% ipython --no-banner

In [1]: import numpy as np

In [2]: import numpy.linalg as la

In [3]: np.set_printoptions(precision=2, suppress=True, linewidth=200, sign=" ")

In [4]: rnd = lambda a: np.round(a, 2) + 0

In [5]: X = np.array([[-4, -6, -6, -6, -2],
   ...:     [4, 6, 6, 6, 2],
   ...:     [2, 3, 3, 3, 1],
   ...:     [0, 0, 0, 0, 0],
   ...:     [2, 3, 3, 3, 1],
   ...:     [-4, -6, -6, -6, -2],
   ...:     [4, 6, 6, 6, 2]])

In [6]: ang = np.radians(36)

In [7]: R = np.eye(5)

In [8]: R[4, 4] = R[1, 1] = np.cos(ang)

In [9]: R[4, 1], R[1, 4] = -np.sin(ang), np.sin(ang)

In [10]: rnd(R)
Out[10]: 
array([[ 1.  ,  0.  ,  0.  ,  0.  ,  0.  ],
       [ 0.  ,  0.81,  0.  ,  0.  ,  0.59],
       [ 0.  ,  0.  ,  1.  ,  0.  ,  0.  ],
       [ 0.  ,  0.  ,  0.  ,  1.  ,  0.  ],
       [ 0.  , -0.59,  0.  ,  0.  ,  0.81]])

In [11]: out = X @ R.T

In [12]: rnd(out)
Out[12]: 
array([[-4.  , -6.03, -6.  , -6.  ,  1.91],
       [ 4.  ,  6.03,  6.  ,  6.  , -1.91],
       [ 2.  ,  3.01,  3.  ,  3.  , -0.95],
       [ 0.  ,  0.  ,  0.  ,  0.  ,  0.  ],
       [ 2.  ,  3.01,  3.  ,  3.  , -0.95],
       [-4.  , -6.03, -6.  , -6.  ,  1.91],
       [ 4.  ,  6.03,  6.  ,  6.  , -1.91]])

In [13]: rnd(np.abs(out - X).max(axis=0))
Out[13]: array([ 0.  ,  0.03,  0.  ,  0.  ,  3.91])

In [14]: r = la.matrix_rank(out)

In [15]: r
Out[15]: np.int64(1)

In [16]: null = la.svd(out)[2][r:].T

In [17]: rnd(null @ null.T)
Out[17]: 
array([[ 0.88, -0.19, -0.19, -0.19,  0.06],
       [-0.19,  0.72, -0.28, -0.28,  0.09],
       [-0.19, -0.28,  0.72, -0.28,  0.09],
       [-0.19, -0.28, -0.28,  0.72,  0.09],
       [ 0.06,  0.09,  0.09,  0.09,  0.97]])

In [18]: null.shape
Out[18]: (5, 4)

In [19]: r = la.matrix_rank(X)

In [20]: r
Out[20]: np.int64(1)

In [21]: null = la.svd(X)[2][r:].T

In [22]: [int(la.matrix_rank(X[:, :j + 1])) for j in range(5)]
Out[22]: [1, 1, 1, 1, 1]

In [23]: K = np.load("m.npy")

In [24]: K
Out[24]: 
array([[-11.27, -19.7 , -11.23,  19.1 ,   8.61],
       [ -9.91, -19.52, -10.17,  20.24,   8.32],
       [ -9.61, -21.99, -10.53,  20.11,  10.49],
       [-11.08, -21.54, -11.09,  19.81,  10.08],
       [-10.07, -19.12, -10.86,  20.44,   9.24],
       [-10.09, -20.79,  -8.76,  19.89,  10.14],
       [-10.12, -18.17,  -9.88,  20.82,   9.72],
       [ -9.54, -20.42, -11.76,  20.43,   9.77],
       [-10.8 , -21.07, -10.48,  18.93,  10.18],
       [-10.94, -17.22,  -8.98,  19.59,  10.39],
       [ -9.31, -19.12, -10.36,  20.1 ,   8.86],
       [-10.38, -19.91, -11.07,  20.17,   7.21],
       [ -8.54, -22.24, -10.15,  21.45,  11.32],
       [-11.03, -20.32,  -9.68,  19.39,  11.54],
       [ -9.86, -21.01, -10.66,  21.29,   9.8 ],
       [ -9.26, -19.74, -11.03,  21.4 ,   9.16],
       [-10.43, -20.43,  -8.05,  20.8 ,   9.4 ],
       [-10.28, -19.65,  -9.36,  20.63,   9.91],
       [-11.35, -17.83,  -9.47,  18.81,  10.03],
       [ -9.63, -18.65, -10.15,  20.03,  12.3 ]])

In [25]: P = K @ la.solve(K.T @ K, K.T)

In [26]: rnd(np.trace(P))
Out[26]: np.float64(5.0)
